In [1]: import numpy as np

In [2]: from numpy import linalg as LA

In [3]: np.set_printoptions(suppress=True, linewidth=140)

In [4]: K = np.load("case9.npy")

In [5]: K
Out[5]: 
array([[-2, -2],
       [-1,  0],
       [ 0,  0]])

In [6]: vec = np.array([1, 3])

In [7]: y = K @ vec

In [8]: y
Out[8]: array([-8, -1,  0])

In [9]: rng = np.random.default_rng(84294)

In [10]: y = y + 0.05 * rng.normal(size=3)

In [11]: y.round(2)
Out[11]: array([-7.94, -0.99, -0.01])

In [12]: coef, *_ = LA.lstsq(K, y)

In [13]: coef.round(2)
Out[13]: array([0.99, 2.98])

In [14]: [round(float(LA.norm(LA.solve(K.T @ K + lam * np.eye(2), K.T @ y))), 2) for lam in (0, 1, 10, 100)]
Out[14]: [3.14, 2.48, 1.25, 0.21]

In [15]: vec = np.array([-3, -2])

In [16]: (K * vec).sum(axis=1)
Out[16]: array([10,  3,  0])

In [17]: K * vec
Out[17]: 
array([[6, 4],
       [3, 0],
       [0, 0]])

In [18]: LA.norm(K @ vec) <= LA.norm(K, 2) * LA.norm(vec) + 1e-9
Out[18]: np.True_

In [19]: B = np.c_[K[:, :1] @ np.array([[1]]), np.array([2, -1, 1])]

In [20]: B
Out[20]: 
array([[-2,  2],
       [-1, -1],
       [ 0,  1]])

In [21]: LA.matrix_rank(np.c_[K, B])
Out[21]: np.int64(3)

In [22]: np.round(LA.norm(LA.qr(K)[0].T @ B, axis=0) ** 2 / ((B ** 2).sum(axis=0) + 1e-12), 2)
Out[22]: array([1.  , 0.83])

In [23]: round(float(LA.norm(K[0] - K[1])), 2)
Out[23]: 2.24

In [24]: np.round(LA.norm(K[0], 1), 2), round(float(LA.norm(K[0], np.inf)), 2)
Out[24]: (np.float64(4.0), 2.0)

In [25]: print(round(LA.norm(K, 1), 2), round(float(LA.norm(K, np.inf)), 2))
3.0 4.0

In [26]: round(LA.norm(K, 2), 2)
Out[26]: np.float64(2.92)

In [27]: np.round(LA.norm(K, axis=0), 2)
Out[27]: array([2.24, 2.  ])

In [28]: P = K @ LA.solve(K.T @ K, K.T)

In [29]: LA.matrix_rank(np.eye(3) - P)
Out[29]: np.int64(1)

In [30]: np.round(P @ K[:, 0], 2)
Out[30]: array([-2., -1.,  0.])

In [31]: print(np.round((np.eye(3) - P) @ K, 2) + 0)
[[0. 0.]
 [0. 0.]
 [0. 0.]]

In [32]: np.allclose(P @ P, P)
Out[32]: True

In [33]: np.round(np.diag(P), 2)
Out[33]: array([1., 1., 0.])

In [34]: np.trace(P)
Out[34]: np.float64(2.0)

In [35]: C = 20 * np.array([[-0.9, 0.6, 1.0], [0.8, 0.3, -0.2], [-0.7, 0.1, 0.3]])

In [36]: lab = rng.integers(0, 3, 21)

In [37]: feats = C[lab] + rng.normal(size=(21, 3))

In [38]: feats.round(2)
Out[38]: 
array([[ 16.79,   6.01,  -4.2 ],
       [ 14.69,   5.95,  -3.11],
       [-17.72,  10.13,  20.45],
       [-16.35,  12.09,  19.4 ],
       [ 15.78,   5.51,  -4.14],
       [ 15.74,   6.89,  -3.47],
       [-18.17,  11.79,  20.76],
       [-17.33,  11.59,  22.24],
       [-11.79,   2.04,   8.66],
       [-18.33,  12.46,  19.87],
       [ 14.57,   2.74,  -4.6 ],
       [ 15.04,   4.98,  -1.94],
       [-16.21,   0.29,   5.93],
       [-18.35,  12.05,  20.16],
       [ 16.19,   6.45,  -2.62],
       [-13.88,   2.25,   8.23],
       [-18.89,  12.63,  21.1 ],
       [-14.7 ,   2.39,   4.98],
       [ 15.2 ,   5.38,  -5.48],
       [-13.02,   3.95,   7.09],
       [ 16.09,   6.22,  -4.83]])

In [39]: D = LA.norm(feats[:, None] - feats[None], axis=-1)

In [40]: (D + 1e9 * np.eye(21)).round(6).argmin(axis=1)
Out[40]: array([20,  5,  6,  9, 20, 14, 13,  6, 15, 13, 18,  1, 17,  9,  5,  8,  6, 12, 20, 15,  0])

In [41]: print(D[5].round(6).argsort(kind="stable")[:4])
[ 5 14  1  4]

In [42]: np.flatnonzero(D[5] < D.mean() / 2)
Out[42]: array([ 0,  1,  4,  5, 10, 11, 14, 18, 20])

In [43]: vec = np.array([-1, -1, -2])

In [44]: y = feats @ vec

In [45]: np.round(LA.pinv(feats) @ feats, 2) + 0
Out[45]: 
array([[1., 0., 0.],
       [0., 1., 0.],
       [0., 0., 1.]])

In [46]: np.round(LA.lstsq(feats, y)[0], 2)
Out[46]: array([-1., -1., -2.])

In [47]: y = y + 0.05 * rng.normal(size=21)

In [48]: y.round(2)
Out[48]: 
array([-14.38, -14.44, -33.32, -34.53, -13.02, -15.65, -35.13, -38.66,  -7.53, -33.83,  -8.14, -16.08,   4.08, -34.  , -17.44,  -4.87,
       -36.02,   2.42,  -9.6 ,  -5.16, -12.69])

In [49]: coef, *_ = LA.lstsq(feats, y)

In [50]: [round(float(LA.norm(LA.solve(feats.T @ feats + lam * np.eye(3), feats.T @ y))), 2) for lam in (0, 1, 10, 100)]
Out[50]: [2.45, 2.43, 2.33, 2.08]

In [51]: B = np.c_[feats[:, :2] @ np.array([[-2, -2], [-3, 0]]), np.array([0, 3, 5, -5, 2, 4, 0, 0, 5, -5, -5, 5, -1, -4, -2, -4, -1, -5, 0, -5, 5])]

In [52]: B.round(2)
Out[52]: 
array([[-51.61, -33.57,   0.  ],
       [-47.23, -29.39,   3.  ],
       [  5.03,  35.43,   5.  ],
       [ -3.57,  32.71,  -5.  ],
       [-48.07, -31.55,   2.  ],
       [-52.16, -31.49,   4.  ],
       [  0.96,  36.33,   0.  ],
       [ -0.11,  34.65,   0.  ],
       [ 17.47,  23.59,   5.  ],
       [ -0.74,  36.65,  -5.  ],
       [-37.37, -29.15,  -5.  ],
       [-45.02, -30.08,   5.  ],
       [ 31.57,  32.43,  -1.  ],
       [  0.55,  36.69,  -4.  ],
       [-51.74, -32.38,  -2.  ],
       [ 21.01,  27.75,  -4.  ],
       [ -0.12,  37.77,  -1.  ],
       [ 22.24,  29.4 ,  -5.  ],
       [-46.53, -30.4 ,   0.  ],
       [ 14.2 ,  26.03,  -5.  ],
       [-50.84, -32.17,   5.  ]])

In [53]: LA.matrix_rank(np.c_[feats, B])
Out[53]: np.int64(4)

In [54]: np.round(LA.norm(B - feats @ LA.lstsq(feats, B)[0], axis=0), 2) + 0
Out[54]: array([ 0.  ,  0.  , 14.31])

In [55]: C2 = np.cov(feats, rowvar=False)

In [56]: np.round(feats.std(axis=0), 2)
Out[56]: array([15.83,  3.9 , 10.62])

In [57]: print(np.round(np.corrcoef(feats.T), 2))
[[ 1.   -0.36 -0.91]
 [-0.36  1.    0.69]
 [-0.91  0.69  1.  ]]

In [58]: np.round(np.polyfit(feats[:, 1], feats[:, 2], 1), 2)
Out[58]: array([ 1.88, -6.  ])

In [59]: np.argsort(-feats.std(axis=0).round(6), kind="stable")
Out[59]: array([0, 2, 1])

In [60]: round(np.corrcoef(feats[:, 1], feats[:, 2])[0, 1], 2)
Out[60]: np.float64(0.69)

In [61]: np.round(LA.eigvalsh(C2)[::-1], 2)
Out[61]: array([370.59,  25.97,   0.92])

In [62]: np.round(np.median(feats, axis=0), 2)
Out[62]: array([-13.02,   6.01,   5.93])

In [63]: lab = feats[:, 1] > np.median(feats[:, 1])

In [64]: u = feats[lab].mean(axis=0) - feats[~lab].mean(axis=0)

In [65]: u.round(2)
Out[65]: array([-9.75,  6.46, 12.27])

In [66]: round((((feats - feats.mean(axis=0)) @ u > 0) == lab).mean(), 2)
Out[66]: np.float64(0.62)

In [67]: B = np.array([[2, 5, 8], [2, 5, 2], [9, 2, 6]])

In [68]: data = B + B.T

In [69]: data
Out[69]: 
array([[ 4,  7, 17],
       [ 7, 10,  4],
       [17,  4, 12]])

In [70]: vec = np.array([1, -2, 0])

In [71]: y = data @ vec

In [72]: y
Out[72]: array([-10, -13,   9])

In [73]: np.round(LA.solve(data, -1 * y), 2) + 0
Out[73]: array([-1.,  2.,  0.])

In [74]: np.round(LA.solve(data, y + data[:, 0]), 2) + 0
Out[74]: array([ 2., -2.,  0.])

In [75]: print(np.round(LA.solve(data, data[:, 1]), 2) + 0)
[0. 1. 0.]

In [76]: np.round(LA.solve(data, y), 2) + 0
Out[76]: array([ 1., -2.,  0.])

In [77]: np.round(LA.solve(data.T, data[1]), 2) + 0
Out[77]: array([0., 1., 0.])

In [78]: evals, V = LA.eigh(data)

In [79]: vec = np.array([0, 3, 2])

In [80]: np.round(V * np.abs(evals) @ V.T, 2)
Out[80]: 
array([[16.56,  4.45,  7.74],
       [ 4.45, 10.52,  5.88],
       [ 7.74,  5.88, 18.83]])

In [81]: print(np.round(LA.eigvalsh(data[1:, 1:]), 2))
[ 6.88 15.12]

In [82]: (np.sign(V[:, -1].round(6)) == np.sign(V[0, -1].round(6))).astype(int)
Out[82]: array([1, 1, 1])

In [83]: vec @ data @ vec
Out[83]: np.int64(186)

In [84]: np.round(V * np.maximum(evals, 0) @ V.T, 2)
Out[84]: 
array([[10.28,  5.72, 12.37],
       [ 5.72, 10.26,  4.94],
       [12.37,  4.94, 15.41]])

In [85]: E = np.loadtxt("m.csv", delimiter=",")

In [86]: E
Out[86]: 
array([[-3.,  1.,  0.],
       [ 0., -3.,  1.],
       [ 0.,  0., -3.]])

In [87]: B = feats / LA.norm(feats, axis=1, keepdims=True)

In [88]: C2 = B @ B.T

In [89]: print((C2 - 2 * np.eye(21)).round(6).argmax(axis=1))
[ 4  5  6 16  0  1 16  6 15 13 18 14 17 16  1  8 13 12 20 15  4]

In [90]: round(LA.det(E.T), 2)
Out[90]: np.float64(-27.0)

In [91]: print(np.einsum("ii->", E))
-9.0

In [92]: np.poly(E)
Out[92]: array([ 1.,  9., 27., 27.])

In [93]: round(LA.det(E[::-1]), 2)
Out[93]: np.float64(27.0)

In [94]: print(np.round(LA.eigvals(E).sum().real, 2))
-9.0

In [95]: evals, V = LA.eig(E)

In [96]: np.round(np.sort(LA.eigvals(E.T)), 2)
Out[96]: array([-3., -3., -3.])

In [97]: E @ V[:, 0] - evals[0] * V[:, 0]
Out[97]: array([0., 0., 0.])

In [98]: print(np.prod(evals))
-27.0

In [99]: np.round(np.sort(LA.eigvals(LA.inv(E))), 2)
Out[99]: array([-0.33, -0.33, -0.33])

In [100]: np.allclose(E @ E.T, E.T @ E)
Out[100]: False

In [101]: np.round(LA.matrix_power(E, 4), 2)
Out[101]: 
array([[  81., -108.,   54.],
       [   0.,   81., -108.],
       [   0.,    0.,   81.]])

In [102]: mat = np.loadtxt("out19.csv", delimiter=",")

In [103]: mat
Out[103]: 
array([[ 1., -1.],
       [ 1.,  0.]])

In [104]: C = feats[[20, 17]].astype(float)

In [105]: for _ in range(3):
     ...:     lab = LA.norm(feats[:, None] - C, axis=-1).argmin(axis=1)
     ...:     C = np.array([feats[lab == j].mean(axis=0) for j in range(2)])
     ...: 

In [106]: lab
Out[106]: array([0, 0, 1, 1, 0, 0, 1, 1, 1, 1, 0, 0, 1, 1, 0, 1, 1, 1, 0, 1, 0])

In [107]: np.round(C[1] - C[0], 2)
Out[107]: array([-31.79,   2.23,  18.73])

In [108]: np.bincount(lab)
Out[108]: array([ 9, 12])

In [109]: B = np.array([[-2, -1]])

In [110]: M = np.block([[np.zeros((1, 1)), B], [B.T, np.zeros((2, 2))]])

In [111]: print(M)
[[ 0. -2. -1.]
 [-2.  0.  0.]
 [-1.  0.  0.]]

In [112]: np.round(LA.eigvalsh(M).min(), 2)
Out[112]: np.float64(-2.24)

In [113]: np.argsort(-LA.norm(M, axis=0).round(6), kind="stable")[:3]
Out[113]: array([0, 1, 2])

In [114]: np.round(LA.norm(M, 2) / LA.norm(M), 2)
Out[114]: np.float64(0.71)

In [115]: arr = np.load("block7.npy")

In [116]: arr
Out[116]: 
array([[1, 0, 0],
       [1, 1, 0],
       [2, 1, 1]])

In [117]: # triangular: eigenvalues sit on the diagonal

In [118]: P = np.triu(np.array([[0, -1, 2], [0, -2, -1], [1, 1, 0]]), 1) + np.eye(3)

In [119]: B = P @ arr @ LA.inv(P)

In [120]: LA.matrix_rank(B)
Out[120]: np.int64(3)

In [121]: print(P @ arr - arr @ P)
[[ 3.  2.  0.]
 [-2.  0. -2.]
 [ 0.  2. -3.]]

In [122]: Uu, sigma, Vt = LA.svd(arr, full_matrices=False)

In [123]: np.round(np.sqrt((sigma ** 2).sum()), 2), np.round(LA.norm(arr), 2)
Out[123]: (np.float64(3.0), np.float64(3.0))

In [124]: print(np.round(sigma / sigma[0], 2))
[1.   0.23 0.18]

In [125]: np.abs(Uu[:, 0]).round(6).argmax()
Out[125]: np.int64(2)

In [126]: np.round(np.abs(Vt[0]), 2)
Out[126]: array([0.84, 0.45, 0.29])

In [127]: np.round(Uu.T @ Uu, 2) + 0
Out[127]: 
array([[1., 0., 0.],
       [0., 1., 0.],
       [0., 0., 1.]])

In [128]: np.round(np.cumsum(sigma ** 2) / np.sum(sigma ** 2), 2)
Out[128]: array([0.92, 0.97, 1.  ])

In [129]: np.allclose(Uu * sigma @ Vt, arr)
Out[129]: True

In [130]: np.round(Uu.T @ arr @ Vt.T, 2) + 0
Out[130]: 
array([[2.88, 0.  , 0.  ],
       [0.  , 0.65, 0.  ],
       [0.  , 0.  , 0.53]])

In [131]: round(float(LA.det(arr[::-1])), 2)
Out[131]: -1.0

In [132]: np.einsum("ij,ji->", arr, arr)
Out[132]: np.int64(3)

In [133]: LA.matrix_power(arr - np.diag(np.diag(arr)), 3)
Out[133]: 
array([[0, 0, 0],
       [0, 0, 0],
       [0, 0, 0]])

In [134]: np.prod(np.diag(arr)), round(LA.det(arr), 2)
Out[134]: (np.int64(1), np.float64(1.0))

In [135]: C = np.array([[-0.8, 0.9, -0.4], [-1.2, -0.1, 0.4]])

In [136]: X = np.array([[1, 1],
     ...:     [-3, 3],
     ...:     [-2, 1],
     ...:     [-1, -3],
     ...:     [2, 0],
     ...:     [-3, 3],
     ...:     [1, 3],
     ...:     [1, -2],
     ...:     [2, -1],
     ...:     [-3, 0],
     ...:     [-2, 2],
     ...:     [2, 2],
     ...:     [-3, 3],
     ...:     [2, 2],
     ...:     [-2, 2],
     ...:     [0, 2],
     ...:     [0, 2],
     ...:     [3, 2],
     ...:     [-2, 0],
     ...:     [0, -3],
     ...:     [-3, -1]]) @ C + 0.02 * rng.normal(size=(21, 3))

In [137]: X.round(2)
Out[137]: 
array([[-1.99,  0.83,  0.01],
       [-1.19, -3.  ,  2.41],
       [ 0.42, -1.94,  1.18],
       [ 4.37, -0.57, -0.8 ],
       [-1.62,  1.82, -0.8 ],
       [-1.18, -2.97,  2.39],
       [-4.42,  0.62,  0.85],
       [ 1.61,  1.08, -1.2 ],
       [-0.4 ,  1.91, -1.24],
       [ 2.39, -2.71,  1.23],
       [-0.8 , -1.99,  1.57],
       [-3.99,  1.61,  0.02],
       [-1.19, -3.01,  2.42],
       [-4.02,  1.63, -0.02],
       [-0.78, -1.98,  1.58],
       [-2.4 , -0.17,  0.82],
       [-2.4 , -0.21,  0.78],
       [-4.81,  2.51, -0.41],
       [ 1.6 , -1.78,  0.76],
       [ 3.59,  0.29, -1.2 ],
       [ 3.62, -2.63,  0.81]])

In [138]: B = X / np.sqrt((X ** 2).mean(axis=1, keepdims=True))

In [139]: LA.matrix_rank(X - X.mean(axis=1, keepdims=True))
Out[139]: np.int64(2)

In [140]: B[3].round(2)
Out[140]: array([ 1.69, -0.22, -0.31])

In [141]: np.round(LA.norm(B, axis=1), 2)
Out[141]: array([1.73, 1.73, 1.73, 1.73, 1.73, 1.73, 1.73, 1.73, 1.73, 1.73, 1.73, 1.73, 1.73, 1.73, 1.73, 1.73, 1.73, 1.73, 1.73, 1.73, 1.73])
